% ipython --no-banner

In [1]: import numpy as np

In [2]: from numpy import linalg as LA

In [3]: np.set_printoptions(suppress=True, linewidth=160)

In [4]: rnd = lambda a: np.round(a, 1) + 0

In [5]: Y = np.array([[2], [0], [3], [0], [-1]])

In [6]: Z = np.array([[-1, -3, -3]])

In [7]: W0 = Y @ Z

In [8]: W0
Out[8]: 
array([[-2, -6, -6],
       [ 0,  0,  0],
       [-3, -9, -9],
       [ 0,  0,  0],
       [ 1,  3,  3]])

In [9]: np.abs(np.diag(LA.qr(W0)[1])) > 1e-9
Out[9]: array([ True, False, False])

In [10]: np.unique(W0.round(6), axis=0).shape
Out[10]: (4, 3)

In [11]: Y = W0[0, 0] * W0[1:] - np.outer(W0[1:, 0], W0[0])

In [12]: Y
Out[12]: 
array([[0, 0, 0],
       [0, 0, 0],
       [0, 0, 0],
       [0, 0, 0]])

In [13]: np.flatnonzero(~Y.round(6).any(axis=1))
Out[13]: array([0, 1, 2, 3])

In [14]: W0[:, 0] / W0[0, 0]
Out[14]: array([ 1. , -0. ,  1.5, -0. , -0.5])

In [15]: U, sig, Vh = LA.svd(W0)

In [16]: np.argmax(sig[:-1] / (sig[1:] + 1e-6)) + 1
Out[16]: np.int64(1)

In [17]: print(rnd(sig))
[16.3  0.   0. ]

In [18]: Y = U[:, :1] @ np.diag(sig[:1]) @ Vh[:1]

In [19]: print(rnd(np.abs(W0 - Y).max()))
0.0

In [20]: print(rnd(LA.norm(W0 - Y, 2)), rnd(sig[1]))
0.0 0.0

In [21]: LA.matrix_rank(Y)
Out[21]: np.int64(1)

In [22]: print(LA.matrix_rank(W0, rtol=0.05))
1

In [23]: rnd(LA.norm(W0 - Y) / LA.norm(W0))
Out[23]: np.float64(0.0)

In [24]: rnd(Y)
Out[24]: 
array([[-2., -6., -6.],
       [ 0.,  0.,  0.],
       [-3., -9., -9.],
       [ 0.,  0.,  0.],
       [ 1.,  3.,  3.]])

In [25]: LA.matrix_rank(W0, rtol=0.1)
Out[25]: np.int64(1)

In [26]: rnd(LA.norm(W0, 2) / LA.norm(W0))
Out[26]: np.float64(1.0)

In [27]: m1 = np.load("case18.npy")

In [28]: m1
Out[28]: 
array([[0, 1, 2, 0, 0, 3, 3],
       [0, 0, 0, 3, 2, 2, 3],
       [0, 0, 1, 0, 3, 1, 1],
       [0, 0, 0, 2, 0, 2, 2],
       [0, 0, 0, 0, 2, 1, 1],
       [0, 0, 0, 0, 0, 3, 1],
       [0, 0, 0, 0, 0, 0, 1]])

In [29]: U, sig, Vh = LA.svd(m1)

In [30]: np.argmax(sig[:-1] / (sig[1:] + 1e-6)) + 1
Out[30]: np.int64(6)

In [31]: Y = U[:, :6] @ np.diag(sig[:6]) @ Vh[:6]

In [32]: rnd(LA.norm(m1 - Y) / LA.norm(m1))
Out[32]: np.float64(0.0)

In [33]: LA.matrix_rank(Y)
Out[33]: np.int64(6)

In [34]: U, sig, Vh = LA.svd(m1)

In [35]: V = Vh[:(sig > 1e-8).sum()]

In [36]: rng = np.random.default_rng(3142)

In [37]: x0 = m1[4] + -3 * m1[0] + rng.integers(2) * np.eye(7)[2]

In [38]: x0
Out[38]: array([ 0., -3., -6.,  0.,  2., -8., -8.])

In [39]: rnd(LA.norm(x0 - V.T @ V @ x0))
Out[39]: np.float64(0.0)

In [40]: print(np.allclose(V.T @ V @ x0, x0))
True

In [41]: print(rnd(V.T @ V))
[[0. 0. 0. 0. 0. 0. 0.]
 [0. 1. 0. 0. 0. 0. 0.]
 [0. 0. 1. 0. 0. 0. 0.]
 [0. 0. 0. 1. 0. 0. 0.]
 [0. 0. 0. 0. 1. 0. 0.]
 [0. 0. 0. 0. 0. 1. 0.]
 [0. 0. 0. 0. 0. 0. 1.]]

In [42]: lab = rng.permutation(7)

In [43]: lab
Out[43]: array([4, 6, 0, 1, 5, 3, 2])

In [44]: Y = m1[lab][:, lab]

In [45]: print(np.diag(Y))
[2 1 0 0 3 2 1]

In [46]: rnd(LA.det(Y)), rnd(LA.det(m1[lab]))
Out[46]: (np.float64(0.0), np.float64(0.0))

In [47]: rk = LA.matrix_rank(m1)

In [48]: print(rk)
6

In [49]: null = LA.svd(m1)[2][rk:].T

In [50]: [int(LA.matrix_rank(m1[:i])) for i in range(1, len(m1) + 1)]
Out[50]: [1, 2, 3, 4, 5, 6, 6]

In [51]: m1 @ null
Out[51]: 
array([[0.],
       [0.],
       [0.],
       [0.],
       [0.],
       [0.],
       [0.]])

In [52]: null[:, 0] / null[np.abs(null[:, 0]).round(6).argmax(), 0]
Out[52]: array([1., 0., 0., 0., 0., 0., 0.])

In [53]: [int(LA.matrix_rank(m1[:, :j + 1])) for j in range(7)]
Out[53]: [0, 1, 2, 3, 4, 5, 6]

In [54]: LA.matrix_rank(m1.T @ m1), LA.matrix_rank(m1 @ m1.T)
Out[54]: (np.int64(6), np.int64(6))

In [55]: null.shape
Out[55]: (7, 1)

In [56]: Y = m1 + rng.integers(-2, 3, (7, 6)) @ rng.integers(-2, 3, (6, 7))

In [57]: Y
Out[57]: 
array([[-3,  4, -1, -1,  0,  4,  6],
       [ 3, -3,  5,  0, -5, -1, -9],
       [ 7, -5,  2,  7,  9,  0, -4],
       [ 5, -4,  3,  7,  5,  1,  6],
       [ 5, -8,  1,  1,  5, -3, -4],
       [-1, -5, -6, -6, -1,  1,  6],
       [ 1,  2,  3,  3,  0,  1, -6]])

In [58]: LA.matrix_rank(Y - m1, tol=1e-8)
Out[58]: np.int64(6)

In [59]: rnd(LA.svd(Y - m1, compute_uv=False))
Out[59]: array([21.6, 16.7, 12.6,  5.2,  1.7,  0.7,  0. ])

In [60]: Y - m1
Out[60]: 
array([[ -3,   3,  -3,  -1,   0,   1,   3],
       [  3,  -3,   5,  -3,  -7,  -3, -12],
       [  7,  -5,   1,   7,   6,  -1,  -5],
       [  5,  -4,   3,   5,   5,  -1,   4],
       [  5,  -8,   1,   1,   3,  -4,  -5],
       [ -1,  -5,  -6,  -6,  -1,  -2,   5],
       [  1,   2,   3,   3,   0,   1,  -7]])
